% python3 -q
>>> import numpy as np
>>> np.set_printoptions(suppress=True, linewidth=140)
>>> K = np.load("w.npy")
>>> K
array([[ 2,  8,  0,  0,  2,  0,  0,  8,  0,  0],
       [ 0, 12,  0,  9,  0,  5,  3,  6,  0,  3],
       [ 2,  0,  0,  4,  0,  0,  0,  0,  2,  0],
       [ 0,  8,  0, 11,  0,  4,  6,  2,  0,  2],
       [ 2,  8,  0,  0,  8,  0,  0, 12,  0,  0],
       [ 6,  4,  0,  4,  3,  0,  0,  0,  0,  1],
       [ 1,  7,  0,  0,  6,  0,  0,  7,  0,  0],
       [ 2, 15,  0,  0,  7,  0,  0, 15,  0,  0],
       [ 0,  5,  0,  0,  6,  0,  0,  6,  0,  0],
       [ 1,  8,  0,  1,  7,  0,  0,  5,  0,  0],
       [ 2, 15,  0,  0,  7,  0,  0, 15,  0,  0],
       [ 7,  0,  2,  0, 11,  0,  0,  0,  0,  0],
       [ 2,  9,  0,  3,  3,  0,  0,  6,  0,  0],
       [ 6,  0,  0,  6,  2,  0,  0,  0,  0,  1],
       [ 0,  0,  0, 12,  0,  1, 11,  0,  0,  0],
       [ 0,  0,  0,  9,  0,  0,  3,  0,  0,  1],
       [ 2,  8,  0,  0,  5,  0,  0, 10,  0,  0],
       [ 4,  0,  0,  0,  5,  0,  0,  0,  2,  0],
       [ 3,  0,  0,  0,  6,  0,  0,  0,  1,  0],
       [ 0,  6,  0, 12,  1,  6,  4,  0,  0,  6],
       [ 0,  6,  0,  0,  5,  0,  2,  6,  0,  0],
       [ 4,  2,  4,  0, 11,  0,  0,  0,  0,  0],
       [ 0,  5,  0,  0,  4,  0,  1,  8,  0,  0],
       [10,  7,  2,  0, 15,  0,  0,  3,  0,  1],
       [ 6,  6,  5,  0, 14,  0,  0,  2,  0,  0],
       [ 0,  2,  0, 11,  0,  0, 13,  0,  0,  0],
       [ 9, 10,  0,  0, 12,  0,  0,  9,  0,  0],
       [ 0,  0,  0,  6,  0,  0,  2,  0,  1,  0],
       [ 0,  4,  1,  8,  6,  3,  5,  0,  0,  4],
       [ 0,  9,  0,  0,  4,  0,  0, 10,  0,  0],
       [ 6,  0,  0,  6,  2,  0,  0,  0,  0,  1],
       [ 7,  7,  2,  0, 13,  0,  0,  5,  0,  0],
       [ 4,  1,  0,  5,  4,  0,  0,  0,  0,  1],
       [ 0,  7,  0,  5,  0,  0,  0,  5,  0,  0],
       [12,  4,  0,  0, 13,  0,  0,  0,  0,  1],
       [ 2,  4,  2,  0,  9,  0,  0,  1,  0,  0],
       [ 0,  2,  0, 15,  0,  7,  5,  0,  0,  8],
       [12,  4,  0,  0, 13,  0,  0,  0,  0,  1],
       [ 3,  0,  6,  0, 11,  0,  2,  0,  0,  0],
       [ 0,  4,  0, 14,  0,  5,  7,  0,  0,  4],
       [ 8,  9,  0,  0, 13,  0,  0,  6,  0,  0],
       [ 0, 16,  0,  0,  6,  0,  0, 15,  0,  0],
       [ 0,  5,  0,  5,  0,  0,  0,  2,  0,  0],
       [ 3,  7,  6,  0, 13,  0,  0,  2,  0,  1],
       [ 0,  2,  0, 15,  0,  7,  5,  0,  0,  8],
       [ 0,  9,  0,  6,  1,  0,  2,  5,  0,  0]])
>>> x0 = np.array([2, 1, -2, 0, 2, 1, -1, 1, -1, -1])
>>> target = K @ x0
>>> np.round(np.linalg.lstsq(K, target)[0], 2) + 0
array([ 2.,  1., -2.,  0.,  2.,  1., -1.,  1., -1., -1.])
>>> np.round(np.linalg.pinv(K) @ K, 2) + 0
array([[1., 0., 0., 0., 0., 0., 0., 0., 0., 0.],
       [0., 1., 0., 0., 0., 0., 0., 0., 0., 0.],
       [0., 0., 1., 0., 0., 0., 0., 0., 0., 0.],
       [0., 0., 0., 1., 0., 0., 0., 0., 0., 0.],
       [0., 0., 0., 0., 1., 0., 0., 0., 0., 0.],
       [0., 0., 0., 0., 0., 1., 0., 0., 0., 0.],
       [0., 0., 0., 0., 0., 0., 1., 0., 0., 0.],
       [0., 0., 0., 0., 0., 0., 0., 1., 0., 0.],
       [0., 0., 0., 0., 0., 0., 0., 0., 1., 0.],
       [0., 0., 0., 0., 0., 0., 0., 0., 0., 1.]])
>>> np.round(np.linalg.solve(K.T @ K, K.T @ target), 2) + 0
array([ 2.,  1., -2.,  0.,  2.,  1., -1.,  1., -1., -1.])
>>> rng = np.random.default_rng(985)
>>> target = target + 0.3 * rng.normal(size=46)
>>> target.round(2)
array([ 23.32,  17.03,   1.98,   6.17,  40.23,  21.02,  27.48,  48.13,  23.4 ,  28.57,  48.22,  31.71,  24.69,  14.97, -10.2 ,  -3.72,
        32.2 ,  15.72,  16.81,   3.91,  19.57,  24.54,  20.19,  55.25,  38.67, -11.33,  61.24,  -3.19,   8.02,  26.9 ,  15.01,  47.79,
        16.42,  12.01,  52.86,  23.53,  -4.01,  52.86,  14.11,  -1.85,  57.34,  43.  ,   7.43,  27.97,  -3.79,  13.6 ])
>>> beta, *_ = np.linalg.lstsq(K, target)
>>> beta.round(2)
array([ 1.98,  0.96, -1.98,  0.05,  2.03,  1.1 , -1.07,  1.02, -1.18, -1.11])
>>> round(float(np.linalg.norm(target - K @ beta)), 2)
1.74
>>> print(beta.round())
[ 2.  1. -2.  0.  2.  1. -1.  1. -1. -1.]
